$ python -q
>>> import numpy as np
>>> import numpy.linalg as la
>>> np.set_printoptions(suppress=True, linewidth=160)
>>> A = np.loadtxt("block0.csv", delimiter=",")
>>> A
array([[-2.,  1.,  0.,  3., -3.],
       [-3., -2.,  1.,  0.,  3.],
       [ 3., -3., -2.,  1.,  0.],
       [ 0.,  3., -3., -2.,  1.],
       [ 1.,  0.,  3., -3., -2.]])
>>> x = np.array([3, 1, 3, -2, 3])
>>> target = A @ x
>>> c, lr = np.zeros(5), 1 / la.norm(A, 2) ** 2
>>> for i in range(3):
...     c -= lr * A.T @ (A @ c - target)
...     if i % 1 == 0: print(i, round(la.norm(A @ c - target), 3))
... 
0 3.761
1 3.342
2 3.227
>>> c.round(3)
array([ 1.557, -0.443,  1.556, -3.442,  1.556])
>>> print(round(la.cond(A), 3))
5.442
>>> M2 = np.array([[-1, -1], [2, 1], [2, 1], [1, 2], [-2, 1]])
>>> np.einsum("ij->j", A)
array([-1., -1., -1., -1., -1.])
>>> np.einsum("ij,ij->i", A, A)
array([23., 23., 23., 23., 23.])
>>> M2.T @ A.T
array([[ 13.,  -5., -12.,  -4.,   6.],
       [  6.,   5.,  -6.,  -3.,  -6.]])
>>> arr = np.loadtxt("dump.csv", delimiter=",")
>>> arr.round(3)
array([[ 0.174,  0.352,  0.113, -0.081],
       [ 0.352,  0.829,  0.071,  0.111],
       [ 0.113,  0.071,  0.293, -0.435],
       [-0.081,  0.111, -0.435,  0.704]])
>>> P = np.triu(np.array([[-7, -5, -4, 5], [-9, -3, -1, -9], [0, -1, -6, 0], [-3, 1, 7, 4]]), 1) + np.eye(4)
>>> M2 = P @ arr @ la.inv(P)
>>> round(float(np.trace(M2)), 3), round(float(np.trace(arr)), 3)
(2.0, 2.0)
>>> print(la.matrix_rank(M2))
2
>>> M2 = np.array([[4, -5], [-5, 4]])
>>> W2 = np.kron(M2, arr)
>>> round(la.norm(W2, 2), 3), round(la.norm(M2, 2) * la.norm(arr, 2), 3)
(np.float64(9.0), np.float64(9.0))
>>> t3 = np.stack([arr, -3 * arr, arr[::-1]])
>>> la.matrix_rank(t3.reshape(3, -1))
np.int64(2)
>>> print(la.matrix_rank(t3))
[2 2 2]
>>> rk = la.matrix_rank(arr)
>>> rk
np.int64(2)
>>> ns = la.svd(arr)[2][rk:].T
>>> print(la.matrix_rank(arr.T @ arr), la.matrix_rank(arr @ arr.T))
2 2
>>> x = np.array([-8, 7, -3, -6, -1])
>>> A @ (2 * x)
array([ 16.,   8., -90.,  82.,   6.])
>>> A @ x
array([  8.,   4., -45.,  41.,   3.])
>>> la.norm(A @ x) <= la.norm(A, 2) * la.norm(x) + 1e-9
np.True_
>>> A @ np.eye(5)[3]
array([ 3.,  0.,  1., -2., -3.])
>>> (A * x).sum(axis=1)
array([  8.,   4., -45.,  41.,   3.])
>>> A @ np.ones(5)
array([-1., -1., -1., -1., -1.])
>>> (A @ x).argmax()
np.int64(3)
>>> u = np.array([1, 0, 1])
>>> mat = u[np.abs(np.subtract.outer(np.arange(3), np.arange(3)))]
>>> mat
array([[1, 0, 1],
       [0, 1, 0],
       [1, 0, 1]])
>>> rk = la.matrix_rank(mat)
>>> rk
np.int64(2)
>>> ns = la.svd(mat)[2][rk:].T
>>> np.allclose(mat @ ns, 0)
True
>>> ns.shape
(3, 1)
>>> la.matrix_rank(mat.T @ mat), la.matrix_rank(mat @ mat.T)
(np.int64(2), np.int64(2))
>>> [int(la.matrix_rank(mat[:, :j + 1])) for j in range(3)]
[1, 2, 2]
>>> M2 = mat / la.norm(mat, axis=1, keepdims=True)
>>> gram = M2 @ M2.T
>>> gram[0].round(3)
array([1., 0., 1.])
>>> (np.abs(gram) > 0.9).astype(int)
array([[1, 0, 1],
       [0, 1, 0],
       [1, 0, 1]])
>>> M2 = mat / np.sqrt((mat ** 2).mean(axis=1, keepdims=True))
>>> np.round(mat - mat.mean(axis=1, keepdims=True), 3)
array([[ 0.333, -0.667,  0.333],
       [-0.333,  0.667, -0.333],
       [ 0.333, -0.667,  0.333]])
>>> print(la.matrix_rank(mat - mat.mean(axis=1, keepdims=True)))
1
>>> M2[2].round(3)
array([1.225, 0.   , 1.225])
>>> np.round(la.norm(M2, axis=1), 3)
array([1.732, 1.732, 1.732])
>>> print((la.matrix_power((mat != 0) + (mat.T != 0) + np.eye(3), 3) > 0).astype(int))
[[1 0 1]
 [0 1 0]
 [1 0 1]]
>>> ev, evecs = la.eigh(mat)
>>> x = np.array([1, 1, 0])
>>> np.abs(mat).sum(axis=1).max(), np.abs(ev).max()
(np.int64(2), np.float64(2.0))
>>> x @ mat @ x
np.int64(2)
>>> m1 = np.load("data.npy")
>>> m1.round(3)
array([[-0.227, -0.136, -0.955, -0.136],
       [-0.136,  0.985, -0.106, -0.015],
       [-0.955, -0.106,  0.258, -0.106],
       [-0.136, -0.015, -0.106,  0.985]])
>>> # equal to its transpose
>>> np.round(la.eigvalsh(m1).min(), 3)
np.float64(-1.0)
>>> print([round(float(la.det(m1[:i, :i])), 2) + 0 for i in range(1, 5)])
[-0.23, -0.24, -0.98, -1.0]
>>> rng = np.random.default_rng(885)
>>> z = rng.permutation(3)
>>> z
array([1, 2, 0])
>>> M2 = mat[z][:, z]
>>> M2
array([[1, 0, 0],
       [0, 1, 1],
       [0, 1, 1]])
>>> x = np.array([0, 2, -3, -2])
>>> np.round(m1 @ np.eye(4)[2], 3)
array([-0.955, -0.106,  0.258, -0.106])
>>> np.round(m1 @ x, 3)
array([ 2.864,  2.318, -0.773, -1.682])
>>> np.round(np.einsum("ij,j->i", m1, x), 3)
array([ 2.864,  2.318, -0.773, -1.682])
>>> print((m1 @ x).argmax())
0
>>> print(la.norm(m1 @ x) <= la.norm(m1, 2) * la.norm(x) + 1e-9)
True
>>> np.round(m1 @ np.ones(4), 3)
array([-1.455,  0.727, -0.909,  0.727])
>>> ev, evecs = la.eig(m1)
>>> print(ev.round(3))
[-1.  1.  1.  1.]
>>> np.round(np.sort(la.eigvals(m1.T)), 3)
array([-1.,  1.,  1.,  1.])
>>> u = np.array([6, 7, 3, -7, 4])
>>> M2 = A + np.outer(u, np.eye(5)[0])
>>> la.matrix_rank(la.inv(M2) - la.inv(A), tol=1e-8)
np.int64(1)
>>> E = np.load("mat.npy")
>>> E
array([[ 2,  3,  4,  5],
       [ 6,  7,  8,  9],
       [10, 11, 12, 13]])
>>> Uu, sigma, vt = la.svd(arr)
>>> evecs = vt[:(sigma > 1e-8).sum()]
>>> x = arr[1] + -3 * arr[3] + rng.integers(2) * np.eye(4)[3]
>>> print(x.round(3))
[ 0.596  0.495  1.377 -2.   ]
>>> np.round(np.diag(evecs.T @ evecs), 3)
array([0.174, 0.829, 0.293, 0.704])
>>> round(float(la.norm(x - evecs.T @ evecs @ x)), 3)
0.0
>>> np.round(evecs.T @ evecs, 3)
array([[ 0.174,  0.352,  0.113, -0.081],
       [ 0.352,  0.829,  0.071,  0.111],
       [ 0.113,  0.071,  0.293, -0.435],
       [-0.081,  0.111, -0.435,  0.704]])
>>> la.matrix_rank(np.vstack([arr, x]))
np.int64(2)
>>> F = np.loadtxt("sample18.csv", delimiter=",")
>>> F
array([[-7.,  0.,  2., -2.],
       [ 0.,  7., -1., -1.],
       [ 2., -2.,  4.,  1.],
       [ 1.,  1., -1.,  5.]])
>>> M2 = np.array([[1, -1, 1], [-2, 0, 2]])
>>> W2 = np.kron(M2, F)
>>> W2.shape
(8, 12)
>>> print(round(la.norm(W2, 2), 3), round(la.norm(M2, 2) * la.norm(F, 2), 3))
23.364 23.364
>>> M2 = F[0, 0] * F[1:] - np.outer(F[1:, 0], F[0])
>>> M2
array([[  0., -49.,   7.,   7.],
       [  0.,  14., -32.,  -3.],
       [  0.,  -7.,   5., -33.]])
>>> np.round(F[:, 0] / F[0, 0], 3)
array([ 1.   , -0.   , -0.286, -0.143])
>>> la.matrix_rank(M2), la.matrix_rank(F)
(np.int64(3), np.int64(4))
>>> np.flatnonzero(~M2.round(6).any(axis=1))
array([], dtype=int64)
>>> K = np.array([[-2, -2, 0, 0], [-4, -4, 0, 0], [-3, -3, 0, 0], [-5, -5, 0, 0]])
>>> # null space of dimension 3
>>> u = np.array([0, 4, 8])
>>> np.cross(K[0, :3], K[3, :3])
array([0, 0, 0])
>>> np.correlate(K[0], K[3], "full")
array([ 0,  0, 10, 20, 10,  0,  0])
>>> print(np.convolve(K[0], u))
[  0  -8 -24 -16   0   0]
>>> np.array([np.convolve(row, u, "same") for row in K])
array([[ -8, -24, -16,   0],
       [-16, -48, -32,   0],
       [-12, -36, -24,   0],
       [-20, -60, -40,   0]])
>>> print(round(la.det(2 * K), 3), round(la.det(K), 3))
0.0 0.0
>>> np.einsum("ij,ji->", K, K)
np.int64(36)
>>> np.kron(np.eye(2, dtype=int), K)
array([[-2, -2,  0,  0,  0,  0,  0,  0],
       [-4, -4,  0,  0,  0,  0,  0,  0],
       [-3, -3,  0,  0,  0,  0,  0,  0],
       [-5, -5,  0,  0,  0,  0,  0,  0],
       [ 0,  0,  0,  0, -2, -2,  0,  0],
       [ 0,  0,  0,  0, -4, -4,  0,  0],
       [ 0,  0,  0,  0, -3, -3,  0,  0],
       [ 0,  0,  0,  0, -5, -5,  0,  0]])
>>> feats = np.load("a.npy")
>>> feats
array([[ 1, -1,  1],
       [ 1,  0,  0],
       [ 1,  1,  1],
       [ 1,  2,  4]])
>>> x = np.array([-5, -5, -1])
>>> target = feats @ x
>>> np.round(la.lstsq(feats, target)[0], 3)
array([-5., -5., -1.])
>>> target = target + 0.1 * rng.normal(size=4)
>>> print(target.round(3))
[ -1.047  -4.992 -11.033 -19.04 ]
>>> c, *_ = la.lstsq(feats, target)
>>> np.round(feats.T @ (target - feats @ c), 3) + 0
array([0., 0., 0.])
>>> u, g = E[2], E[1]
>>> u @ g
np.int64(350)
>>> pr = (u @ g) / (u @ u) * u
>>> np.round(g - pr, 3)
array([-0.554, -0.21 ,  0.135,  0.479])
>>> la.matrix_rank(np.outer(u, g))
np.int64(1)
>>> gram = feats.T @ feats
>>> np.diag(gram)
array([ 4,  6, 18])
>>> np.allclose(gram, gram.T)
True
>>> la.matrix_rank(gram)
np.int64(3)
>>> (feats @ feats.T).shape
(4, 4)
>>> M2 = np.c_[feats[:, :2] @ np.array([[9, 3], [2, 5]]), np.array([2, 2, 2, 0])]
>>> print(M2)
[[ 7 -2  2]
 [ 9  3  2]
 [11  8  2]
 [13 13  0]]
>>> print(la.matrix_rank(np.c_[feats, M2]))
4
>>> print(la.matrix_rank(M2))
3
>>> print(np.round(la.norm(la.qr(feats)[0].T @ M2, axis=0) ** 2 / ((M2 ** 2).sum(axis=0) + 1e-12), 3))
[1.    1.    0.983]
>>> np.round(la.norm(M2 - feats @ la.lstsq(feats, M2)[0], axis=0), 3) + 0
array([0.   , 0.   , 0.447])
>>> print(np.round(la.lstsq(feats, M2[:, 0])[0], 3) + 0)
[9. 2. 0.]
>>> round(float(la.norm(M2[2] - M2[3])), 3)
5.745
>>> print(M2[2] @ M2[3])
247
>>> print(la.norm(M2, axis=1).argmax())
3
>>> np.round(la.norm(M2, axis=1), 3)
array([ 7.55 ,  9.695, 13.748, 18.385])
>>> print(round(float(la.norm(M2) ** 2 / la.norm(M2, 2) ** 2), 3))
1.091
>>> np.round(la.norm(M2, "nuc"), 3)
np.float64(33.405)
>>> np.round(la.norm(M2, 2), 3)
np.float64(24.93)
